>>> import numpy as np
>>> np.set_printoptions(suppress=True, linewidth=100)
>>> F = np.load("a.npy")
>>> F
array([[ 0.,  0.,  0.,  0.,  0.,  0.,  0.,  0.,  0.,  0.,  0., -5.],
       [ 0.,  0.,  0.,  0.,  0.,  0.,  0.,  0.,  0.,  0.,  0.,  9.],
       [ 0.,  0.,  0.,  0.,  0.,  0.,  0.,  0.,  0.,  0.,  0.,  3.],
       [ 0.,  0.,  0.,  0.,  0.,  0.,  0.,  0.,  0.,  0.,  0., -3.],
       [ 0.,  0.,  0.,  0.,  0.,  0.,  0.,  0.,  0.,  0.,  0., -2.],
       [ 0.,  0.,  0.,  0.,  0.,  0.,  0.,  0.,  0.,  0.,  0.,  0.],
       [ 0.,  0.,  0.,  0.,  0.,  0.,  0.,  0.,  0.,  0.,  0., -3.],
       [ 0.,  0.,  0.,  0.,  0.,  0.,  0.,  0.,  0.,  0.,  0.,  3.],
       [ 0.,  0.,  0.,  0.,  0.,  0.,  0.,  0.,  0.,  0.,  0., -9.],
       [ 0.,  0.,  0.,  0.,  0.,  0.,  0.,  0.,  0.,  0.,  0., -6.],
       [ 0.,  0.,  0.,  0.,  0.,  0.,  0.,  0.,  0.,  0.,  0.,  0.],
       [-5.,  9.,  3., -3., -2.,  0., -3.,  3., -9., -6.,  0.,  0.]])
>>> Uu, s, vt = np.linalg.svd(F, full_matrices=False)
>>> np.round(Uu.T @ F @ vt.T, 4) + 0
array([[16.2173,  0.    ,  0.    ,  0.    ,  0.    ,  0.    ,  0.    ,  0.    ,  0.    ,  0.    ,
         0.    ,  0.    ],
       [ 0.    , 16.2173,  0.    ,  0.    ,  0.    ,  0.    ,  0.    ,  0.    ,  0.    ,  0.    ,
         0.    ,  0.    ],
       [ 0.    ,  0.    ,  0.    ,  0.    ,  0.    ,  0.    ,  0.    ,  0.    ,  0.    ,  0.    ,
         0.    ,  0.    ],
       [ 0.    ,  0.    ,  0.    ,  0.    ,  0.    ,  0.    ,  0.    ,  0.    ,  0.    ,  0.    ,
         0.    ,  0.    ],
       [ 0.    ,  0.    ,  0.    ,  0.    ,  0.    ,  0.    ,  0.    ,  0.    ,  0.    ,  0.    ,
         0.    ,  0.    ],
       [ 0.    ,  0.    ,  0.    ,  0.    ,  0.    ,  0.    ,  0.    ,  0.    ,  0.    ,  0.    ,
         0.    ,  0.    ],
       [ 0.    ,  0.    ,  0.    ,  0.    ,  0.    ,  0.    ,  0.    ,  0.    ,  0.    ,  0.    ,
         0.    ,  0.    ],
       [ 0.    ,  0.    ,  0.    ,  0.    ,  0.    ,  0.    ,  0.    ,  0.    ,  0.    ,  0.    ,
         0.    ,  0.    ],
       [ 0.    ,  0.    ,  0.    ,  0.    ,  0.    ,  0.    ,  0.    ,  0.    ,  0.    ,  0.    ,
         0.    ,  0.    ],
       [ 0.    ,  0.    ,  0.    ,  0.    ,  0.    ,  0.    ,  0.    ,  0.    ,  0.    ,  0.    ,
         0.    ,  0.    ],
       [ 0.    ,  0.    ,  0.    ,  0.    ,  0.    ,  0.    ,  0.    ,  0.    ,  0.    ,  0.    ,
         0.    ,  0.    ],
       [ 0.    ,  0.    ,  0.    ,  0.    ,  0.    ,  0.    ,  0.    ,  0.    ,  0.    ,  0.    ,
         0.    ,  0.    ]])
>>> s.round(4)
array([16.2173, 16.2173,  0.    ,  0.    ,  0.    ,  0.    ,  0.    ,  0.    ,  0.    ,  0.    ,
        0.    , -0.    ])
>>> (s > 1e-8).sum()
np.int64(2)
>>> Uu.shape, s.shape, vt.shape
((12, 12), (12,), (12, 12))
>>> np.round(np.cumsum(s ** 2) / np.sum(s ** 2), 4)
array([0.5, 1. , 1. , 1. , 1. , 1. , 1. , 1. , 1. , 1. , 1. , 1. ])
>>> Uu, s, vt = np.linalg.svd(F)
>>> np.argmax(s[:-1] / (s[1:] + 1e-6)) + 1
np.int64(2)
>>> s.round(4)
array([16.2173, 16.2173,  0.    ,  0.    ,  0.    ,  0.    ,  0.    ,  0.    ,  0.    ,  0.    ,
        0.    , -0.    ])
>>> B = Uu[:, :2] @ np.diag(s[:2]) @ vt[:2]
>>> np.linalg.matrix_rank(B)
np.int64(2)
>>> np.round(np.linalg.norm(F - B) / np.linalg.norm(F), 4)
np.float64(0.0)
>>> round(np.abs(F - B).max(), 4)
np.float64(0.0)
>>> rk = np.linalg.matrix_rank(F)
>>> rk
np.int64(2)
>>> null = np.linalg.svd(F)[2][rk:].T
>>> [int(np.linalg.matrix_rank(F[:i])) for i in range(1, len(F) + 1)]
[1, 1, 1, 1, 1, 1, 1, 1, 1, 1, 1, 2]
>>> B = np.array([[0, 1],
...     [0, 0],
...     [-2, -3],
...     [3, 2],
...     [-1, -3],
...     [-1, 3],
...     [-3, 3],
...     [2, 1],
...     [3, -3],
...     [-3, -2],
...     [3, 0],
...     [-1, -2]])
>>> np.einsum("ij->j", F)
array([ -5.,   9.,   3.,  -3.,  -2.,   0.,  -3.,   3.,  -9.,  -6.,   0., -13.])
>>> np.vstack([F, B.T]).shape
(14, 12)
>>> B.T @ F.T
array([[  5.,  -9.,  -3.,   3.,   2.,   0.,   3.,  -3.,   9.,   6.,   0.,  -7.],
       [ 10., -18.,  -6.,   6.,   4.,   0.,   6.,  -6.,  18.,  12.,   0.,  19.]])
>>> np.einsum("ik,kj->ji", F, B)
array([[  5.,  -9.,  -3.,   3.,   2.,   0.,   3.,  -3.,   9.,   6.,   0.,  -7.],
       [ 10., -18.,  -6.,   6.,   4.,   0.,   6.,  -6.,  18.,  12.,   0.,  19.]])
>>> np.linalg.matrix_rank(F @ B)
np.int64(2)
>>> np.linalg.matrix_rank(np.vstack([F, B.T]))
np.int64(4)
>>> np.einsum("ij,ij->i", F, F)
array([ 25.,  81.,   9.,   9.,   4.,   0.,   9.,   9.,  81.,  36.,   0., 263.])
>>> mat = np.loadtxt("x.csv", delimiter=",")
>>> mat.round(4)
array([[ 0.2567,  1.4988, -0.8731, -0.0532,  0.9604],
       [ 0.7702,  0.7404,  1.5607,  0.6435,  0.0932],
       [ 1.3478, -0.8445, -0.6709,  0.9278,  0.399 ],
       [-0.5776,  0.5366, -0.4936,  1.4234, -1.0529],
       [ 1.0911,  0.452 , -0.3287, -0.8343, -1.342 ]])
>>> (np.linalg.matrix_power((F != 0) + (F.T != 0) + np.eye(12), 12) > 0).astype(int)
array([[1, 1, 1, 1, 1, 0, 1, 1, 1, 1, 0, 1],
       [1, 1, 1, 1, 1, 0, 1, 1, 1, 1, 0, 1],
       [1, 1, 1, 1, 1, 0, 1, 1, 1, 1, 0, 1],
       [1, 1, 1, 1, 1, 0, 1, 1, 1, 1, 0, 1],
       [1, 1, 1, 1, 1, 0, 1, 1, 1, 1, 0, 1],
       [0, 0, 0, 0, 0, 1, 0, 0, 0, 0, 0, 0],
       [1, 1, 1, 1, 1, 0, 1, 1, 1, 1, 0, 1],
       [1, 1, 1, 1, 1, 0, 1, 1, 1, 1, 0, 1],
       [1, 1, 1, 1, 1, 0, 1, 1, 1, 1, 0, 1],
       [1, 1, 1, 1, 1, 0, 1, 1, 1, 1, 0, 1],
       [0, 0, 0, 0, 0, 0, 0, 0, 0, 0, 1, 0],
       [1, 1, 1, 1, 1, 0, 1, 1, 1, 1, 0, 1]])
>>> np.flatnonzero(np.linalg.matrix_power((F != 0) + (F.T != 0) + np.eye(12), 12)[10])
array([10])
>>> feats = np.load("out0.npy")
>>> feats.round(4)
array([[-0.502 ,  0.8206, -0.6295, -0.8689,  0.1986, -0.8168, -1.0276,  0.7119, -0.7753,  0.8197,
         0.1728],
       [ 0.8206, -0.1365, -0.5274,  0.4709, -0.3666,  0.3875,  0.5351,  0.397 , -0.8116,  0.4302,
        -0.7778],
       [-0.6295, -0.5274,  0.2347,  0.4949, -0.4049,  0.4136, -0.0453,  1.544 ,  1.1058,  0.2894,
         0.1261],
       [-0.8689,  0.4709,  0.4949, -0.021 , -0.9141,  0.0141, -1.369 , -0.1533,  0.217 ,  0.138 ,
         0.5766],
       [ 0.1986, -0.3666, -0.4049, -0.9141, -1.1087,  0.6033,  0.1005,  0.4539, -0.344 , -0.2481,
         0.1828],
       [-0.8168,  0.3875,  0.4136,  0.0141,  0.6033,  0.1027,  0.3321, -0.0662, -0.4029,  0.3911,
         0.8831],
       [-1.0276,  0.5351, -0.0453, -1.369 ,  0.1005,  0.3321,  1.7825, -0.5416,  0.2823, -0.557 ,
         0.0884],
       [ 0.7119,  0.397 ,  1.544 , -0.1533,  0.4539, -0.0662, -0.5416, -1.2693,  0.6506,  0.1082,
         0.1841],
       [-0.7753, -0.8116,  1.1058,  0.217 , -0.344 , -0.4029,  0.2823,  0.6506, -0.7803, -0.358 ,
         1.0615],
       [ 0.8197,  0.4302,  0.2894,  0.138 , -0.2481,  0.3911, -0.557 ,  0.1082, -0.358 , -0.863 ,
        -0.2762],
       [ 0.1728, -0.7778,  0.1261,  0.5766,  0.1828,  0.8831,  0.0884,  0.1841,  1.0615, -0.2762,
         0.5609]])
>>> gram = feats.T @ feats
>>> (feats @ feats.T).shape
(11, 11)
>>> np.allclose(gram, gram.T)
True
>>> np.round(np.linalg.svd(feats, compute_uv=False) ** 2, 4) + 0
array([9., 9., 9., 9., 4., 4., 1., 1., 1., 1., 0.])
>>> Uu, s, vt = np.linalg.svd(feats)
>>> np.argmax(s[:-1] / (s[1:] + 1e-6)) + 1
np.int64(10)
>>> B = Uu[:, :10] @ np.diag(s[:10]) @ vt[:10]
>>> round(float(np.linalg.norm(feats - B, 2)), 4), np.round(s[10], 4)
(0.0, np.float64(0.0))
>>> B = mat / np.linalg.norm(mat, axis=1, keepdims=True)
>>> gram = B @ B.T
>>> np.round(np.degrees(np.arccos(np.clip(gram[4, 0], -1, 1))), 4)
np.float64(90.0)
>>> (gram - 2 * np.eye(5)).round(6).argmax(axis=1)
array([1, 0, 0, 0, 0])
>>> (np.abs(gram) > 0.9).astype(int)
array([[1, 0, 0, 0, 0],
       [0, 1, 0, 0, 0],
       [0, 0, 1, 0, 0],
       [0, 0, 0, 1, 0],
       [0, 0, 0, 0, 1]])
>>> np.round(np.linalg.norm(B, axis=1), 4)
array([1., 1., 1., 1., 1.])
>>> gram[4].round(4) + 0
array([0., 0., 0., 0., 1.])
>>> gram.round(4) + 0
array([[1., 0., 0., 0., 0.],
       [0., 1., 0., 0., 0.],
       [0., 0., 1., 0., 0.],
       [0., 0., 0., 1., 0.],
       [0., 0., 0., 0., 1.]])
>>> w, vecs = np.linalg.eigh(feats)
>>> (w > 1e-8).sum(), (w < -1e-8).sum()
(np.int64(5), np.int64(5))
>>> w.round(4) + 0
array([-3., -3., -2., -2., -1.,  0.,  1.,  1.,  1.,  3.,  3.])
>>> np.unique(w.round(6) + 0, return_counts=True)[1]
array([2, 2, 1, 1, 3, 2])
>>> np.round(vecs @ np.diag(w) @ vecs.T, 4)
array([[-0.502 ,  0.8206, -0.6295, -0.8689,  0.1986, -0.8168, -1.0276,  0.7119, -0.7753,  0.8197,
         0.1728],
       [ 0.8206, -0.1365, -0.5274,  0.4709, -0.3666,  0.3875,  0.5351,  0.397 , -0.8116,  0.4302,
        -0.7778],
       [-0.6295, -0.5274,  0.2347,  0.4949, -0.4049,  0.4136, -0.0453,  1.544 ,  1.1058,  0.2894,
         0.1261],
       [-0.8689,  0.4709,  0.4949, -0.021 , -0.9141,  0.0141, -1.369 , -0.1533,  0.217 ,  0.138 ,
         0.5766],
       [ 0.1986, -0.3666, -0.4049, -0.9141, -1.1087,  0.6033,  0.1005,  0.4539, -0.344 , -0.2481,
         0.1828],
       [-0.8168,  0.3875,  0.4136,  0.0141,  0.6033,  0.1027,  0.3321, -0.0662, -0.4029,  0.3911,
         0.8831],
       [-1.0276,  0.5351, -0.0453, -1.369 ,  0.1005,  0.3321,  1.7825, -0.5416,  0.2823, -0.557 ,
         0.0884],
       [ 0.7119,  0.397 ,  1.544 , -0.1533,  0.4539, -0.0662, -0.5416, -1.2693,  0.6506,  0.1082,
         0.1841],
       [-0.7753, -0.8116,  1.1058,  0.217 , -0.344 , -0.4029,  0.2823,  0.6506, -0.7803, -0.358 ,
         1.0615],
       [ 0.8197,  0.4302,  0.2894,  0.138 , -0.2481,  0.3911, -0.557 ,  0.1082, -0.358 , -0.863 ,
        -0.2762],
       [ 0.1728, -0.7778,  0.1261,  0.5766,  0.1828,  0.8831,  0.0884,  0.1841,  1.0615, -0.2762,
         0.5609]])
>>> data = np.load("run19.npy")
>>> data
array([[6., 1., 1., 1., 1., 1., 1., 1., 1.],
       [1., 6., 1., 1., 1., 1., 1., 1., 1.],
       [1., 1., 6., 1., 1., 1., 1., 1., 1.],
       [1., 1., 1., 6., 1., 1., 1., 1., 1.],
       [1., 1., 1., 1., 6., 1., 1., 1., 1.],
       [1., 1., 1., 1., 1., 6., 1., 1., 1.],
       [1., 1., 1., 1., 1., 1., 6., 1., 1.],
       [1., 1., 1., 1., 1., 1., 1., 6., 1.],
       [1., 1., 1., 1., 1., 1., 1., 1., 6.]])
>>> rng = np.random.default_rng(40)
>>> idx = rng.permutation(5)
>>> B = mat[:, idx] * rng.choice([-1, 1], 5)
>>> B.round(4)
array([[-1.4988, -0.9604,  0.0532, -0.8731, -0.2567],
       [-0.7404, -0.0932, -0.6435,  1.5607, -0.7702],
       [ 0.8445, -0.399 , -0.9278, -0.6709, -1.3478],
       [-0.5366,  1.0529, -1.4234, -0.4936,  0.5776],
       [-0.452 ,  1.342 ,  0.8343, -0.3287, -1.0911]])
>>> Uu, _, vt = np.linalg.svd(mat.T @ B)
>>> np.round(np.linalg.lstsq(mat, B)[0], 4) + 0
array([[ 0.,  0.,  0.,  0., -1.],
       [-1.,  0.,  0.,  0.,  0.],
       [ 0.,  0.,  0.,  1.,  0.],
       [ 0.,  0., -1.,  0.,  0.],
       [ 0., -1.,  0.,  0.,  0.]])
>>> np.round(Uu @ vt, 4) + 0
array([[ 0.,  0.,  0.,  0., -1.],
       [-1.,  0.,  0.,  0.,  0.],
       [ 0.,  0.,  0.,  1.,  0.],
       [ 0.,  0., -1.,  0.,  0.],
       [ 0., -1.,  0.,  0.,  0.]])
>>> low = np.linalg.cholesky(data)
>>> np.round(low @ low.T, 4)
array([[6., 1., 1., 1., 1., 1., 1., 1., 1.],
       [1., 6., 1., 1., 1., 1., 1., 1., 1.],
       [1., 1., 6., 1., 1., 1., 1., 1., 1.],
       [1., 1., 1., 6., 1., 1., 1., 1., 1.],
       [1., 1., 1., 1., 6., 1., 1., 1., 1.],
       [1., 1., 1., 1., 1., 6., 1., 1., 1.],
       [1., 1., 1., 1., 1., 1., 6., 1., 1.],
       [1., 1., 1., 1., 1., 1., 1., 6., 1.],
       [1., 1., 1., 1., 1., 1., 1., 1., 6.]])
>>> T = np.stack([data, -3 * data, data[::-1]])
>>> np.einsum("bij,cij->bc", T, T)
array([[  396., -1188.,   196.],
       [-1188.,  3564.,  -588.],
       [  196.,  -588.,   396.]])
>>> T.shape
(3, 9, 9)
>>> T.sum(axis=0)
array([[-11.,  -1.,  -1.,  -1.,  -1.,  -1.,  -1.,  -1.,   4.],
       [ -1., -11.,  -1.,  -1.,  -1.,  -1.,  -1.,   4.,  -1.],
       [ -1.,  -1., -11.,  -1.,  -1.,  -1.,   4.,  -1.,  -1.],
       [ -1.,  -1.,  -1., -11.,  -1.,   4.,  -1.,  -1.,  -1.],
       [ -1.,  -1.,  -1.,  -1.,  -6.,  -1.,  -1.,  -1.,  -1.],
       [ -1.,  -1.,  -1.,   4.,  -1., -11.,  -1.,  -1.,  -1.],
       [ -1.,  -1.,   4.,  -1.,  -1.,  -1., -11.,  -1.,  -1.],
       [ -1.,   4.,  -1.,  -1.,  -1.,  -1.,  -1., -11.,  -1.],
       [  4.,  -1.,  -1.,  -1.,  -1.,  -1.,  -1.,  -1., -11.]])
>>> (T @ data.T).shape
(3, 9, 9)
>>> np.round(np.linalg.norm(T, axis=(1, 2)), 4)
array([19.8997, 59.6992, 19.8997])
>>> X = np.loadtxt("m.csv", delimiter=",")
>>> X
array([[-1.,  0.,  0.,  0.,  0.,  0.,  0.,  0.,  0.],
       [ 1.,  0.,  0.,  0.,  0.,  0.,  0.,  0.,  0.],
       [ 1.,  2.,  2.,  0.,  0.,  0.,  0.,  0.,  0.],
       [ 2.,  2., -2.,  1.,  0.,  0.,  0.,  0.,  0.],
       [ 2.,  1., -2., -1.,  0.,  0.,  0.,  0.,  0.],
       [ 2., -1.,  0., -2., -1.,  1.,  0.,  0.,  0.],
       [ 2., -2., -1.,  2.,  2., -2.,  2.,  0.,  0.],
       [ 0., -1.,  1., -2.,  1., -2.,  2.,  2.,  0.],
       [ 0.,  2.,  0.,  1.,  2.,  1.,  0., -2.,  0.]])
>>> w1 = np.array([[8, 9],
...     [9, 2],
...     [5, 4],
...     [5, 4],
...     [0, 3],
...     [8, 3],
...     [9, 5],
...     [4, 5],
...     [8, 3]])
>>> beta = np.array([-3, 2])
>>> act = np.maximum(X @ w1 + beta, 0)
>>> (act > 0).astype(int)
array([[0, 0],
       [1, 1],
       [1, 1],
       [1, 1],
       [1, 1],
       [1, 1],
       [1, 1],
       [0, 1],
       [1, 1]])
>>> cent = np.array([[3, 2, 3], [2, 0, 0]])
>>> w1 @ cent
array([[42, 16, 24],
       [31, 18, 27],
       [23, 10, 15],
       [23, 10, 15],
       [ 6,  0,  0],
       [30, 16, 24],
       [37, 18, 27],
       [22,  8, 12],
       [30, 16, 24]])
>>> (act @ cent).round(6).argmax(axis=1)
array([0, 0, 0, 0, 0, 0, 0, 0, 0])
>>> Uu, s, vt = np.linalg.svd(X)
>>> np.argmax(s[:-1] / (s[1:] + 1e-6)) + 1
np.int64(8)
>>> B = Uu[:, :8] @ np.diag(s[:8]) @ vt[:8]
>>> np.linalg.matrix_rank(B)
np.int64(8)
>>> B.round(4) + 0
array([[-1.,  0.,  0.,  0.,  0.,  0.,  0.,  0.,  0.],
       [ 1.,  0.,  0.,  0.,  0.,  0.,  0.,  0.,  0.],
       [ 1.,  2.,  2.,  0.,  0.,  0.,  0.,  0.,  0.],
       [ 2.,  2., -2.,  1.,  0.,  0.,  0.,  0.,  0.],
       [ 2.,  1., -2., -1.,  0.,  0.,  0.,  0.,  0.],
       [ 2., -1.,  0., -2., -1.,  1.,  0.,  0.,  0.],
       [ 2., -2., -1.,  2.,  2., -2.,  2.,  0.,  0.],
       [ 0., -1.,  1., -2.,  1., -2.,  2.,  2.,  0.],
       [ 0.,  2.,  0.,  1.,  2.,  1.,  0., -2.,  0.]])
>>> round(np.abs(X - B).max(), 4)
np.float64(0.0)
